% python3 -q
>>> import numpy as np
>>> np.set_printoptions(precision=3, suppress=True, linewidth=100, sign=" ")
>>> X = np.load("test4.npy")
>>> X
array([[ 3.583, -0.684, -0.466, -0.557,  0.508, -0.791,  0.041],
       [-0.684,  2.203, -1.26 , -0.172,  0.101, -1.531,  0.136],
       [-0.466, -1.26 ,  3.178, -0.028, -0.936, -0.538, -0.455],
       [-0.557, -0.172, -0.028,  2.483,  0.79 , -0.423, -0.404],
       [ 0.508,  0.101, -0.936,  0.79 ,  2.399, -0.127, -1.75 ],
       [-0.791, -1.531, -0.538, -0.423, -0.127,  3.312,  0.415],
       [ 0.041,  0.136, -0.455, -0.404, -1.75 ,  0.415,  1.842]])
>>> ev, vecs = np.linalg.eigh(X)
>>> np.round(np.linalg.eigvalsh(X @ X), 3) + 0
array([  0.,   0.,   4.,  16.,  16.,  16.,  25.])
>>> vecs @ np.diag(ev) @ vecs.T
array([[ 3.583, -0.684, -0.466, -0.557,  0.508, -0.791,  0.041],
       [-0.684,  2.203, -1.26 , -0.172,  0.101, -1.531,  0.136],
       [-0.466, -1.26 ,  3.178, -0.028, -0.936, -0.538, -0.455],
       [-0.557, -0.172, -0.028,  2.483,  0.79 , -0.423, -0.404],
       [ 0.508,  0.101, -0.936,  0.79 ,  2.399, -0.127, -1.75 ],
       [-0.791, -1.531, -0.538, -0.423, -0.127,  3.312,  0.415],
       [ 0.041,  0.136, -0.455, -0.404, -1.75 ,  0.415,  1.842]])
>>> (ev > 1e-8).sum(), (ev < -1e-8).sum()
(np.int64(5), np.int64(0))
>>> np.unique(ev.round(6) + 0, return_counts=True)[1]
array([ 2,  1,  3,  1])
>>> np.abs(vecs[:, -1]).round(6).argmax()
np.int64(5)
>>> np.round(np.linalg.svd(X, compute_uv=False), 3) + 0
array([ 5.,  4.,  4.,  4.,  2.,  0.,  0.])
>>> np.round(vecs.T @ vecs, 3) + 0
array([[ 1.,  0.,  0.,  0.,  0.,  0.,  0.],
       [ 0.,  1.,  0.,  0.,  0.,  0.,  0.],
       [ 0.,  0.,  1.,  0.,  0.,  0.,  0.],
       [ 0.,  0.,  0.,  1.,  0.,  0.,  0.],
       [ 0.,  0.,  0.,  0.,  1.,  0.,  0.],
       [ 0.,  0.,  0.,  0.,  0.,  1.,  0.],
       [ 0.,  0.,  0.,  0.,  0.,  0.,  1.]])
>>> vec = np.array([4, -5, 2, -8, 4, 9, -8])
>>> a = np.maximum(X @ vec, 0)
>>> a
array([ 15.868,   0.   ,   6.074,   0.   ,  15.791,  32.777,   0.   ])
>>> X * (a > 1e-9)[:, None]
array([[ 3.583, -0.684, -0.466, -0.557,  0.508, -0.791,  0.041],
       [-0.   ,  0.   , -0.   , -0.   ,  0.   , -0.   ,  0.   ],
       [-0.466, -1.26 ,  3.178, -0.028, -0.936, -0.538, -0.455],
       [-0.   , -0.   , -0.   ,  0.   ,  0.   , -0.   , -0.   ],
       [ 0.508,  0.101, -0.936,  0.79 ,  2.399, -0.127, -1.75 ],
       [-0.791, -1.531, -0.538, -0.423, -0.127,  3.312,  0.415],
       [ 0.   ,  0.   , -0.   , -0.   , -0.   ,  0.   ,  0.   ]])
>>> np.flatnonzero(a > 1e-9)
array([ 0,  2,  4,  5])
>>> np.tanh(X @ vec)
array([ 1., -1.,  1., -1.,  1.,  1., -1.])
>>> np.maximum(X @ vec, 0) - np.maximum(-X @ vec, 0)
array([ 15.868, -29.355,   6.074, -18.695,  15.791,  32.777, -16.196])
>>> np.maximum(X @ (3 * vec), 0)
array([ 47.604,   0.   ,  18.222,   0.   ,  47.373,  98.33 ,   0.   ])
>>> left, sigma, VT = np.linalg.svd(X)
>>> sigma.round(3) + 0
array([ 5.,  4.,  4.,  4.,  2.,  0.,  0.])
>>> A2 = left[:, :5] @ np.diag(sigma[:5]) @ VT[:5]
>>> np.round(np.linalg.norm(X - A2) / np.linalg.norm(X), 3)
np.float64(0.0)
>>> np.linalg.matrix_rank(X, rtol=0.05)
np.int64(5)
>>> np.round(np.linalg.norm(X - A2, 2), 3), round(sigma[5], 3)
(np.float64(0.0), np.float64(0.0))
>>> A2 = X / np.linalg.norm(X, axis=1, keepdims=True)
>>> C2 = A2 @ A2.T
>>> np.linalg.norm(A2, axis=1)
array([ 1.,  1.,  1.,  1.,  1.,  1.,  1.])
>>> np.round(np.degrees(np.arccos(np.clip(C2[2, 6], -1, 1))), 3)
np.float64(96.227)
>>> M = np.load("m.npy")
>>> M
array([[ 0,  0,  4],
       [ 0,  0,  4],
       [-4, -4,  0]])
>>> # rank 2
>>> M.inv()
Traceback (most recent call last):
  File "<python-input-33>", line 1, in <module>
    M.inv()
    ^^^^^
AttributeError: 'numpy.ndarray' object has no attribute 'inv'
>>> M @ M
array([[-16, -16,   0],
       [-16, -16,   0],
       [  0,   0, -32]])
>>> np.allclose(M @ M.T, M.T @ M)
True
>>> (M - M.T) / 2
array([[ 0.,  0.,  4.],
       [ 0.,  0.,  4.],
       [-4., -4.,  0.]])
>>> np.linalg.matrix_power(M, 4)
array([[  512,   512,     0],
       [  512,   512,     0],
       [    0,     0,  1024]])
>>> (M + M.T) / 2
array([[ 0.,  0.,  0.],
       [ 0.,  0.,  0.],
       [ 0.,  0.,  0.]])
>>> round(float(np.abs(np.linalg.eigvals(M)).max()), 3)
5.657
>>> np.trace(M)
np.int64(0)
